% ipython --no-banner

In [1]: import numpy as np

In [2]: np.set_printoptions(precision=3, suppress=True, linewidth=160, floatmode="fixed")

In [3]: F = np.load("run19.npy")

In [4]: F
Out[4]: 
array([[ 0, -1, -1,  0],
       [ 2,  1,  1,  2],
       [ 4,  3,  3,  4],
       [ 3,  2,  2,  3]])

In [5]: cov = F.T @ F

In [6]: np.diag(cov)
Out[6]: array([29, 15, 15, 29])

In [7]: print(np.round(np.linalg.eigvalsh(cov)[::-1], 3) + 0)
[86.379  1.621  0.000  0.000]

In [8]: B = np.array([[0, 2, 5], [7, 6, 4]])

In [9]: Z = np.kron(B, F)

In [10]: np.round(np.linalg.norm(Z, 2), 3), round(float(np.linalg.norm(B, 2) * np.linalg.norm(F, 2)), 3)
Out[10]: (np.float64(98.87), 98.87)

In [11]: round(float(np.linalg.norm(F, 2) / np.linalg.norm(F)), 3)
Out[11]: 0.991

In [12]: print([round(float(x), 3) for x in np.linalg.svd(F, compute_uv=False)[:3]])
[9.294, 1.273, 0.0]

In [13]: np.linalg.matrix_rank(F, rtol=0.1)
Out[13]: np.int64(2)

In [14]: np.linalg.cond(F) > 100
Out[14]: np.True_

In [15]: print(np.argsort(-np.linalg.norm(F, axis=0).round(6), kind="stable")[:3])
[0 3 1]

In [16]: hat = np.triu(np.array([[-3, 0, -2, -2], [2, 0, 2, -1], [0, 1, 3, 1], [-2, 2, 1, -2]]), 1) + np.eye(4)

In [17]: B = hat @ F @ np.linalg.inv(hat)

In [18]: np.trace(B), np.trace(F)
Out[18]: (np.float64(7.0), np.int64(7))

In [19]: feats = np.load("w.npy")

In [20]: feats
Out[20]: 
array([[3.000, 2.000, 1.000, 0.000, 0.000, 0.000, 0.000, 0.000, 0.000],
       [0.000, 2.000, 0.000, 0.000, 0.000, 0.000, 0.000, 0.000, 0.000],
       [3.000, 0.000, 3.000, 0.000, 0.000, 0.000, 0.000, 0.000, 0.000],
       [0.000, 0.000, 0.000, 0.000, 2.000, 2.000, 1.000, 0.000, 1.000],
       [0.000, 0.000, 0.000, 2.000, 1.000, 0.000, 0.000, 0.000, 1.000],
       [0.000, 0.000, 0.000, 1.000, 0.000, 2.000, 0.000, 2.000, 2.000],
       [0.000, 0.000, 0.000, 0.000, 2.000, 1.000, 0.000, 2.000, 1.000],
       [0.000, 0.000, 0.000, 1.000, 2.000, 1.000, 0.000, 0.000, 2.000],
       [0.000, 0.000, 0.000, 0.000, 2.000, 2.000, 2.000, 0.000, 0.000]])

In [21]: vec = np.array([0, 2, 2, 0, 3, 1, 2, 2, 0])

In [22]: h = np.maximum(feats @ vec, 0)

In [23]: h
Out[23]: array([ 6.000,  4.000,  6.000, 10.000,  3.000,  6.000, 11.000,  7.000, 12.000])

In [24]: np.flatnonzero(h > 1e-9)
Out[24]: array([0, 1, 2, 3, 4, 5, 6, 7, 8])

In [25]: feats * (h > 1e-9)[:, None]
Out[25]: 
array([[3.000, 2.000, 1.000, 0.000, 0.000, 0.000, 0.000, 0.000, 0.000],
       [0.000, 2.000, 0.000, 0.000, 0.000, 0.000, 0.000, 0.000, 0.000],
       [3.000, 0.000, 3.000, 0.000, 0.000, 0.000, 0.000, 0.000, 0.000],
       [0.000, 0.000, 0.000, 0.000, 2.000, 2.000, 1.000, 0.000, 1.000],
       [0.000, 0.000, 0.000, 2.000, 1.000, 0.000, 0.000, 0.000, 1.000],
       [0.000, 0.000, 0.000, 1.000, 0.000, 2.000, 0.000, 2.000, 2.000],
       [0.000, 0.000, 0.000, 0.000, 2.000, 1.000, 0.000, 2.000, 1.000],
       [0.000, 0.000, 0.000, 1.000, 2.000, 1.000, 0.000, 0.000, 2.000],
       [0.000, 0.000, 0.000, 0.000, 2.000, 2.000, 2.000, 0.000, 0.000]])

In [26]: feats.T @ h
Out[26]: array([36.000, 20.000, 24.000, 19.000, 83.000, 74.000, 34.000, 34.000, 50.000])

In [27]: np.tanh(feats @ vec)
Out[27]: array([1.000, 0.999, 1.000, 1.000, 0.995, 1.000, 1.000, 1.000, 1.000])
